$ python3 -q
>>> import numpy as np
>>> np.set_printoptions(precision=4, suppress=True, linewidth=140)
>>> def rnd(a):
...     return np.round(a, 4) + 0
... 
>>> A2 = np.array([[-2, -3, -1], [-3, 0, -1], [-2, 3, 1]])
>>> Z = np.array([[2, 1, -1, -1], [1, 2, -2, 2], [2, 3, 0, -2], [-1, -2, 2, 2]])
>>> X = np.block([[A2, np.zeros((3, 4))], [np.zeros((4, 3)), Z]])
>>> X
array([[-2., -3., -1.,  0.,  0.,  0.,  0.],
       [-3.,  0., -1.,  0.,  0.,  0.,  0.],
       [-2.,  3.,  1.,  0.,  0.,  0.,  0.],
       [ 0.,  0.,  0.,  2.,  1., -1., -1.],
       [ 0.,  0.,  0.,  1.,  2., -2.,  2.],
       [ 0.,  0.,  0.,  2.,  3.,  0., -2.],
       [ 0.,  0.,  0., -1., -2.,  2.,  2.]])
>>> rnd(np.linalg.norm(X, axis=0))
array([4.1231, 4.2426, 1.7321, 3.1623, 4.2426, 3.    , 3.6056])
>>> X[4] @ X[3]
np.float64(4.0)
>>> np.linalg.norm(X, axis=1).argmax()
np.int64(5)
>>> rnd(np.linalg.norm(X, 2))
np.float64(5.9371)
>>> rnd(np.linalg.norm(X, axis=1))
array([3.7417, 3.1623, 3.7417, 2.6458, 3.6056, 4.1231, 3.6056])
>>> rnd(np.linalg.norm(X) ** 2 / np.linalg.norm(X, 2) ** 2)
np.float64(2.4965)
>>> K = np.load("layer3.npy")
>>> K
array([[-1.5   ,  0.9   ,  0.1   ,  0.8   ,  0.1   ,  1.1   ],
       [-1.5109,  0.89  ,  0.1297,  0.8567,  0.0678,  1.0715],
       [ 2.4   , -0.2   , -1.1   , -0.2   , -0.1   , -0.4   ],
       [ 0.2   , -0.6   , -0.2   ,  1.3   ,  0.    , -2.1   ],
       [-0.4   , -0.8   , -0.1   ,  0.8   ,  1.6   ,  2.    ]])
>>> O, V = np.linalg.qr(X[:, :6])[0], np.linalg.qr(X[:, 6:])[0]
>>> sigma = np.linalg.svd(O.T @ V, compute_uv=False)
>>> rnd(np.linalg.norm(O @ O.T - V @ V.T, 2))
np.float64(1.0)
>>> rnd(sigma)
array([0.6202])
>>> (sigma > 0.9).sum()
np.int64(0)
>>> A2 = K / np.sqrt((K ** 2).mean(axis=1, keepdims=True))
>>> rnd(A2[0])
array([-1.6548,  0.9929,  0.1103,  0.8826,  0.1103,  1.2135])
>>> np.linalg.matrix_rank(K - K.mean(axis=1, keepdims=True))
np.int64(5)
>>> np.linalg.matrix_rank(A2) == np.linalg.matrix_rank(K)
np.True_
>>> rnd(np.linalg.norm(A2, axis=1))
array([2.4495, 2.4495, 2.4495, 2.4495, 2.4495])
>>> A = np.loadtxt("test9.csv", delimiter=",")
>>> rnd(A)
array([[ 0.0058,  0.064 ,  0.0291, -0.0291],
       [ 0.064 ,  0.7035,  0.3198, -0.3198],
       [ 0.0291,  0.3198,  0.1453, -0.1453],
       [-0.0291, -0.3198, -0.1453,  0.1453]])
>>> [round(float(x), 4) for x in np.linalg.svd(A, compute_uv=False)[:3]]
[1.0, 0.0, 0.0]
>>> rnd(np.linalg.norm(A, 2) / np.linalg.norm(A))
np.float64(1.0)
>>> np.argsort(-np.linalg.norm(A, axis=0).round(6), kind="stable")[:3]
array([1, 2, 3])
